>>> import numpy as np
>>> import numpy.linalg as la
>>> np.set_printoptions(suppress=True, linewidth=120)
>>> F = np.array([[0, -4, -2], [-4, 4, 3], [-2, 3, 2]])
>>> left, sigma = la.svd(F)
Traceback (most recent call last):
  File "<python-input-4>", line 1, in <module>
    left, sigma = la.svd(F)
    ^^^^^^^^^^^
ValueError: too many values to unpack (expected 2)
>>> left, sigma, Vh = la.svd(F, full_matrices=False)
>>> left.shape, sigma.shape, Vh.shape
((3, 3), (3,), (3, 3))
>>> np.round(Vh @ Vh.T, 3) + 0
array([[1., 0., 0.],
       [0., 1., 0.],
       [0., 0., 1.]])
>>> np.abs(left[:, 0]).round(6).argmax()
np.int64(1)
>>> np.round(np.abs(Vh[0]), 3)
array([0.464, 0.74 , 0.486])
>>> np.round(np.cumsum(sigma ** 2) / np.sum(sigma ** 2), 3)
array([0.921, 1.   , 1.   ])
>>> np.round(np.sqrt((sigma ** 2).sum()), 3), round(float(la.norm(F)), 3)
(np.float64(8.832), 8.832)
>>> (sigma > 1e-8).sum()
np.int64(2)
>>> left, sigma, Vh = la.svd(F)
>>> sigma.round(3) + 0
array([8.477, 2.477, 0.   ])
>>> np.argmax(sigma[:-1] / (sigma[1:] + 1e-6)) + 1
np.int64(2)
>>> other = left[:, :2] @ np.diag(sigma[:2]) @ Vh[:2]
>>> round(la.norm(F - other) / la.norm(F), 3)
np.float64(0.0)
>>> la.matrix_rank(other)
np.int64(2)
>>> other.round(3) + 0
array([[ 0., -4., -2.],
       [-4.,  4.,  3.],
       [-2.,  3.,  2.]])
>>> np.round(la.norm(F - other, 2), 3), round(sigma[2], 3)
(np.float64(0.0), np.float64(0.0))
>>> la.matrix_rank(F, rtol=0.05)
np.int64(2)
>>> other = np.array([[3, 4, 0, 0, 3, 2, 1],
...     [3, 4, 3, 4, 2, 2, 2],
...     [5, 1, 2, 3, 1, 4, 3],
...     [1, 1, 4, 2, 1, 3, 2],
...     [2, 1, 2, 3, 0, 2, 0],
...     [4, 5, 4, 0, 1, 1, 3],
...     [4, 1, 0, 1, 1, 3, 4]])
>>> M = other - other.T
>>> M
array([[ 0,  1, -5, -1,  1, -2, -3],
       [-1,  0,  2,  3,  1, -3,  1],
       [ 5, -2,  0, -1, -1,  0,  3],
       [ 1, -3,  1,  0, -2,  3,  1],
       [-1, -1,  1,  2,  0,  1, -1],
       [ 2,  3,  0, -3, -1,  0,  0],
       [ 3, -1, -3, -1,  1,  0,  0]])
>>> # skew-symmetric
>>> la.lstsq(M[:-1].T, M[-1])[2]
np.int32(6)
>>> np.abs(np.diag(la.qr(M)[1])) > 1e-9
array([ True,  True,  True,  True,  True,  True, False])
>>> np.allclose(M[:-1].T @ la.lstsq(M[:-1].T, M[-1])[0], M[-1])
True
>>> np.unique(M.round(6), axis=0).shape
(7, 7)
>>> W0 = np.load("x.npy")
>>> W0
array([[15, 15,  2, 17],
       [15, 15,  2, 17],
       [ 9,  8,  2,  9],
       [33, 36,  2, 41],
       [ 3,  1,  2,  1],
       [57, 64,  2, 73],
       [15, 15,  2, 17],
       [45, 50,  2, 57],
       [ 3,  1,  2,  1],
       [15, 15,  2, 17],
       [51, 57,  2, 65],
       [33, 36,  2, 41],
       [39, 43,  2, 49],
       [57, 64,  2, 73],
       [39, 43,  2, 49],
       [21, 22,  2, 25],
       [45, 50,  2, 57]])
>>> # null space of dimension 2
>>> la.matrix_rank(W0, rtol=0.1)
np.int64(1)
>>> np.round(la.norm(W0, 2) / la.norm(W0), 3)
np.float64(1.0)
>>> K = np.load("block11.npy")
>>> K
array([[1, 0, 0],
       [0, 0, 1],
       [0, 1, 0]])
>>> (K != 0).astype(int)
array([[1, 0, 0],
       [0, 0, 1],
       [0, 1, 0]])
>>> (la.matrix_power((K != 0) + (K.T != 0) + np.eye(3), 3) > 0).astype(int)
array([[1, 0, 0],
       [0, 1, 1],
       [0, 1, 1]])
>>> K @ K
array([[1, 0, 0],
       [0, 1, 0],
       [0, 0, 1]])
>>> np.round(la.det(K), 3)
np.float64(-1.0)
>>> np.flatnonzero(la.matrix_power((K != 0) + (K.T != 0) + np.eye(3), 3)[1])
array([1, 2])
>>> la.determinant(K)
Traceback (most recent call last):
  File "<python-input-42>", line 1, in <module>
    la.determinant(K)
    ^^^^^^^^^^^^^^
AttributeError: module 'numpy.linalg' has no attribute 'determinant'
>>> (K - K.T) / 2
array([[0., 0., 0.],
       [0., 0., 0.],
       [0., 0., 0.]])
>>> (K + K.T) / 2
array([[1., 0., 0.],
       [0., 0., 1.],
       [0., 1., 0.]])
>>> np.round(np.abs(la.eigvals(K)).max(), 3)
np.float64(1.0)
>>> np.allclose(K, K.T)
True
>>> round(float(la.det(K)), 3)
-1.0
>>> la.matrix_power(K, 4)
array([[1, 0, 0],
       [0, 1, 0],
       [0, 0, 1]])
>>> assert K == K.T
Traceback (most recent call last):
  File "<python-input-49>", line 1, in <module>
    assert K == K.T
           ^^^^^^^^
ValueError: The truth value of an array with more than one element is ambiguous. Use a.any() or a.all()
>>> x = np.array([1, 1, 1])
>>> np.round(np.sort(np.abs(np.degrees(np.angle(la.eigvals(K))))), 3)
array([  0.,   0., 180.])
>>> 3 - la.matrix_rank(K - np.eye(3), tol=1e-8)
np.int64(2)
>>> K.T @ (K @ x)
array([1, 1, 1])
>>> try:
...     la.cholesky(K)
... except la.LinAlgError as e:
...     print(e)
... 
Matrix is not positive definite
>>> round(la.eigvalsh(K).min(), 3)
np.float64(-1.0)
>>> [round(float(la.det(K[:i, :i])), 2) + 0 for i in range(1, 4)]
[1.0, 0.0, -1.0]
>>> np.round(la.svd(K, compute_uv=False), 3)
array([1., 1., 1.])
>>> K @ K.T
array([[1, 0, 0],
       [0, 1, 0],
       [0, 0, 1]])
>>> np.round(la.norm(K, axis=0), 3)
array([1., 1., 1.])
>>> np.round(la.pinv(K), 3)
array([[1., 0., 0.],
       [0., 0., 1.],
       [0., 1., 0.]])
>>> arr = np.load("test9.npy")
>>> arr
array([[0, 0, 1, 1, 1, 0, 1],
       [0, 0, 0, 0, 0, 0, 0],
       [1, 0, 0, 1, 1, 1, 1],
       [1, 0, 1, 0, 1, 1, 1],
       [1, 0, 1, 1, 0, 0, 1],
       [0, 0, 1, 1, 0, 0, 1],
       [1, 0, 1, 1, 1, 1, 0]])
>>> W = np.array([[2, 0], [1, 1], [1, 1], [-1, 0], [-2, 1], [1, 2], [0, -2]])
>>> b = np.array([6, 1])
>>> hid = np.maximum(arr @ W + b, 0)
>>> np.round((hid > 0).mean(axis=0), 3)
array([1.   , 0.714])
>>> (hid > 0).astype(int)
array([[1, 1],
       [1, 1],
       [1, 1],
       [1, 1],
       [1, 0],
       [1, 0],
       [1, 1]])
>>> la.matrix_rank(hid)
np.int64(2)
>>> C = np.array([[4, 4, 3], [4, 5, 1]])
>>> W @ C
array([[  8,   8,   6],
       [  8,   9,   4],
       [  8,   9,   4],
       [ -4,  -4,  -3],
       [ -4,  -3,  -5],
       [ 12,  14,   5],
       [ -8, -10,  -2]])
>>> (hid @ C).round(6).argmax(axis=1)
array([1, 1, 1, 1, 0, 0, 1])
>>> other = np.array([[1]])
>>> C = np.array([[-2, -3], [0, 3]])
>>> m1 = np.block([[other, np.zeros((1, 2))], [np.zeros((2, 1)), C]])
>>> m1
array([[ 1.,  0.,  0.],
       [ 0., -2., -3.],
       [ 0.,  0.,  3.]])
>>> # splits into 2 blocks
>>> w, vecs = la.eig(m1)
>>> np.prod(w)
np.float64(-6.0)
>>> t3 = np.stack([m1, -1 * m1, m1[::-1]])
>>> t3.sum(axis=0)
array([[ 0.,  0.,  3.],
       [ 0., -2., -3.],
       [ 1.,  0.,  0.]])
>>> np.einsum("bij,cij->bc", t3, t3)
array([[ 23., -23.,  13.],
       [-23.,  23., -13.],
       [ 13., -13.,  23.]])
>>> np.round(la.det(t3), 3)
array([-6.,  6.,  6.])
>>> la.matrix_rank(t3)
array([3, 3, 3])
>>> np.round(np.sort(la.eigvals(m1)), 3)
array([-2.,  1.,  3.])
>>> m1 @ m1
array([[ 1.,  0.,  0.],
       [ 0.,  4., -3.],
       [ 0.,  0.,  9.]])
>>> np.prod(np.diag(m1)), np.round(la.det(m1), 3)
(np.float64(-6.0), np.float64(-6.0))
>>> C = 5 * np.array([[-1.0, 0.6, 0.3, -0.5], [0.0, 1.2, -1.6, -1.3]])
>>> rng = np.random.default_rng(48)
>>> z = rng.integers(0, 2, 26)
>>> data = C[z] + rng.normal(size=(26, 4))
>>> data.round(3)
array([[-5.038,  2.256,  2.841, -1.935],
       [-4.139,  4.108,  1.926, -2.939],
       [-5.085,  2.912,  0.826, -2.368],
       [-0.817,  6.121, -8.273, -6.511],
       [ 2.397,  5.578, -7.128, -7.67 ],
       [ 0.48 ,  6.855, -7.734, -6.563],
       [-4.477,  4.088,  3.97 , -3.675],
       [ 0.384,  7.308, -7.217, -4.967],
       [ 1.275,  6.117, -7.909, -7.665],
       [-0.653,  5.363, -6.364, -5.584],
       [-0.828,  6.174, -7.97 , -6.829],
       [-0.719,  5.278, -6.106, -8.276],
       [-1.765,  7.682, -7.793, -6.764],
       [ 0.671,  5.348, -8.214, -8.233],
       [-6.627,  4.362,  2.619, -2.644],
       [-0.501,  6.869, -7.386, -6.426],
       [ 0.006,  5.109, -8.095, -6.701],
       [-0.347,  5.023, -7.182, -7.428],
       [-0.266,  6.681, -7.818, -5.417],
       [-3.637,  4.687,  1.713, -2.754],
       [-0.167,  5.594, -8.828, -4.834],
       [-4.478,  4.368,  3.043, -2.88 ],
       [-5.122,  2.008,  1.474, -3.26 ],
       [-2.35 ,  3.193,  0.501, -2.459],
       [-3.901,  3.461, -0.606,  0.094],
       [-4.424,  2.546,  0.809, -3.071]])
>>> C2 = np.cov(data, rowvar=False)
>>> C2.round(3)
array([[  5.984,   2.854, -10.728,  -4.721],
       [  2.854,   2.488,  -6.091,  -2.579],
       [-10.728,  -6.091,  23.13 ,   9.347],
       [ -4.721,  -2.579,   9.347,   5.374]])
>>> np.argsort(-data.std(axis=0).round(6), kind="stable")
array([2, 0, 3, 1])
>>> np.round(np.polyfit(data[:, 0], data[:, 2], 1), 3)
array([-1.793, -7.106])
